% ipython --no-banner

In [1]: import numpy as np

In [2]: np.set_printoptions(precision=1, suppress=True, linewidth=100, sign=" ")

In [3]: sv = 20 * 0.2 ** np.arange(4)

In [4]: Q, _ = np.linalg.qr(np.array([[-1.7, 2.1, -0.4, 1.0],
   ...:     [-0.7, 0.9, 0.7, -1.0],
   ...:     [-0.3, 1.6, 0.1, -0.6],
   ...:     [1.4, 0.4, 0.4, -0.4]]))

In [5]: rng = np.random.default_rng(1209)

In [6]: X = rng.normal(size=(23, 4)) * sv @ Q

In [7]: X
Out[7]: 
array([[  6.8,   3.8,   9.6,  -4.5],
       [-11.4,  -4.9,  -0.8,   8.1],
       [ -1.4,  -0.7,  -5.8,   1.3],
       [  3.5,   2. ,  -1.6,  -2.1],
       [ 25.4,  12.7,  15.1, -16. ],
       [-15.3,  -7.2, -14.6,  10.4],
       [ 18. ,   9. ,  11.2, -11.5],
       [ -0.4,  -0.5,   3.4,   0.3],
       [ 22.6,  11.3,   9.6, -14.3],
       [ -6.7,  -3.8,   0.5,   3.8],
       [ -2.7,  -1.6,   2.3,   1.5],
       [ 27.4,  14. ,  11.2, -17.2],
       [ -7.3,  -3.9,   3.6,   4. ],
       [-34.2, -18.1, -12.3,  20.1],
       [ 25.7,  12.7,   7.9, -16.1],
       [ 24.9,  12.3,  20.6, -16.2],
       [ 20.5,  10.3,   0.6, -13.1],
       [  9.6,   4.9,   6.5,  -5.7],
       [-33.7, -17.2, -12.9,  20.6],
       [-11.4,  -4.7,  -9.7,   8.6],
       [ 14.1,   7.1,   7.6,  -9. ],
       [-18.3,  -9.2,  -4.6,  10.4],
       [-17.8,  -8.5, -11.7,  11.9]])

In [8]: cent = X[[22, 1]].astype(float)

In [9]: for _ in range(6):
   ...:     lab = np.linalg.norm(X[:, None] - cent, axis=-1).argmin(axis=1)
   ...:     cent = np.array([X[lab == j].mean(axis=0) for j in range(2)])
   ...: 

In [10]: lab
Out[10]: array([ 1,  0,  0,  1,  1,  0,  1,  0,  1,  0,  0,  1,  0,  0,  1,  1,  1,  1,  0,  0,  1,  0,  0])

In [11]: cent[1] - cent[0]
Out[11]: array([ 31.4,  15.8,  14.2, -19.8])

In [12]: np.abs(cent[1] - cent[0]).argmax()
Out[12]: np.int64(0)

In [13]: np.bincount(lab)
Out[13]: array([ 12,  11])

In [14]: Ac = (X - X.mean(axis=0)) / X.std(axis=0)

In [15]: Ac.std(axis=0)
Out[15]: array([ 1.,  1.,  1.,  1.])

In [16]: np.argwhere(np.abs(Ac) > 2)
Out[16]: 
array([[ 13,   1],
       [ 15,   2]])

In [17]: c = np.linalg.lstsq(np.delete(Ac, 0, axis=1), Ac[:, 0])[0]

In [18]: np.abs(c).argmax()
Out[18]: np.int64(0)

In [19]: round(float(1 - np.var(Ac[:, 0] - np.delete(Ac, 0, axis=1) @ c)), 1)
Out[19]: 1.0

In [20]: c.round(1) + 0
Out[20]: array([ 0.5,  0. , -0.5])

In [21]: lab = rng.permutation(4)

In [22]: M2 = X[:, lab] * rng.choice([-1, 1], 4)

In [23]: M2
Out[23]: 
array([[  4.5,   9.6,   6.8,   3.8],
       [ -8.1,  -0.8, -11.4,  -4.9],
       [ -1.3,  -5.8,  -1.4,  -0.7],
       [  2.1,  -1.6,   3.5,   2. ],
       [ 16. ,  15.1,  25.4,  12.7],
       [-10.4, -14.6, -15.3,  -7.2],
       [ 11.5,  11.2,  18. ,   9. ],
       [ -0.3,   3.4,  -0.4,  -0.5],
       [ 14.3,   9.6,  22.6,  11.3],
       [ -3.8,   0.5,  -6.7,  -3.8],
       [ -1.5,   2.3,  -2.7,  -1.6],
       [ 17.2,  11.2,  27.4,  14. ],
       [ -4. ,   3.6,  -7.3,  -3.9],
       [-20.1, -12.3, -34.2, -18.1],
       [ 16.1,   7.9,  25.7,  12.7],
       [ 16.2,  20.6,  24.9,  12.3],
       [ 13.1,   0.6,  20.5,  10.3],
       [  5.7,   6.5,   9.6,   4.9],
       [-20.6, -12.9, -33.7, -17.2],
       [ -8.6,  -9.7, -11.4,  -4.7],
       [  9. ,   7.6,  14.1,   7.1],
       [-10.4,  -4.6, -18.3,  -9.2],
       [-11.9, -11.7, -17.8,  -8.5]])

In [24]: U, _, Vt = np.linalg.svd(X.T @ M2)

In [25]: lab
Out[25]: array([ 3,  2,  0,  1])

In [26]: np.round(U @ Vt, 1) + 0
Out[26]: 
array([[ 0.,  0.,  1.,  0.],
       [ 0.,  0.,  0.,  1.],
       [ 0.,  1.,  0.,  0.],
       [-1.,  0.,  0.,  0.]])
